% ipython --no-banner

In [1]: import numpy as np

In [2]: np.set_printoptions(suppress=True, linewidth=160)

In [3]: m1 = np.load("test14.npy")

In [4]: m1
Out[4]: 
array([[0, 1, 9],
       [2, 7, 0],
       [6, 6, 7]])

In [5]: t3 = np.stack([m1, 4 * m1, m1[::-1]])

In [6]: t3.shape
Out[6]: (3, 3, 3)

In [7]: np.linalg.matrix_rank(t3)
Out[7]: array([3, 3, 3])

In [8]: (t3 @ m1.T).shape
Out[8]: (3, 3, 3)

In [9]: np.round(np.linalg.det(t3), 2)
Out[9]: array([  -284., -18176.,    284.])

In [10]: rng = np.random.default_rng(5551)

In [11]: labels = rng.permutation(3)

In [12]: B = m1[:, labels] * rng.choice([-1, 1], 3)

In [13]: B
Out[13]: 
array([[1, 0, 9],
       [7, 2, 0],
       [6, 6, 7]])

In [14]: Uu, _, vt = np.linalg.svd(m1.T @ B)

In [15]: np.round(np.linalg.lstsq(m1, B)[0], 2) + 0
Out[15]: 
array([[0., 1., 0.],
       [1., 0., 0.],
       [0., 0., 1.]])

In [16]: feats = np.loadtxt("m.csv", delimiter=",")

In [17]: feats
Out[17]: 
array([[ -2.78,   8.62,   4.64],
       [-24.72,   3.87,  -0.39],
       [  0.4 ,  -9.86,  11.77],
       [ -6.45,  -4.96,   2.68],
       [  4.16,  -5.12,   1.25],
       [  7.87,   2.53,  10.99],
       [ 12.03,  -6.51,   7.68],
       [  0.24,  -8.26,   3.39],
       [ 11.31,   2.54,   9.45],
       [  5.37,   2.69,  14.28],
       [  2.53,  -1.3 ,  10.78],
       [  3.39,   1.26,  15.9 ],
       [ -3.38,  -7.97, -18.58],
       [  1.96,   7.32, -12.19],
       [  1.26, -10.85,   1.51],
       [ -4.22,  -9.37, -11.15],
       [  1.15,  -3.89, -10.64],
       [ -4.37,   2.33,  -0.39],
       [ -3.93,   8.53,  10.75],
       [ 13.13,  -3.87,  15.71],
       [  0.63, -11.11,  10.08],
       [ -1.59,  -2.41, -11.99],
       [ -8.68,   4.79,   4.18]])

In [18]: B = np.c_[feats[:, :1] @ np.array([[2]]), np.array([2, -1, -1, 0, -1, -1, 2, -2, 2, 2, 0, -2, -1, 2, -2, -2, -2, 2, 0, -2, 1, -1, -1])]

In [19]: B
Out[19]: 
array([[ -5.56,   2.  ],
       [-49.44,  -1.  ],
       [  0.8 ,  -1.  ],
       [-12.9 ,   0.  ],
       [  8.32,  -1.  ],
       [ 15.74,  -1.  ],
       [ 24.06,   2.  ],
       [  0.48,  -2.  ],
       [ 22.62,   2.  ],
       [ 10.74,   2.  ],
       [  5.06,   0.  ],
       [  6.78,  -2.  ],
       [ -6.76,  -1.  ],
       [  3.92,   2.  ],
       [  2.52,  -2.  ],
       [ -8.44,  -2.  ],
       [  2.3 ,  -2.  ],
       [ -8.74,   2.  ],
       [ -7.86,   0.  ],
       [ 26.26,  -2.  ],
       [  1.26,   1.  ],
       [ -3.18,  -1.  ],
       [-17.36,  -1.  ]])

In [20]: np.round(np.linalg.lstsq(feats, B[:, 0])[0], 2) + 0
Out[20]: array([2., 0., 0.])

In [21]: np.round(np.linalg.norm(np.linalg.qr(feats)[0].T @ B, axis=0) ** 2 / ((B ** 2).sum(axis=0) + 1e-12), 2)
Out[21]: array([1.  , 0.28])
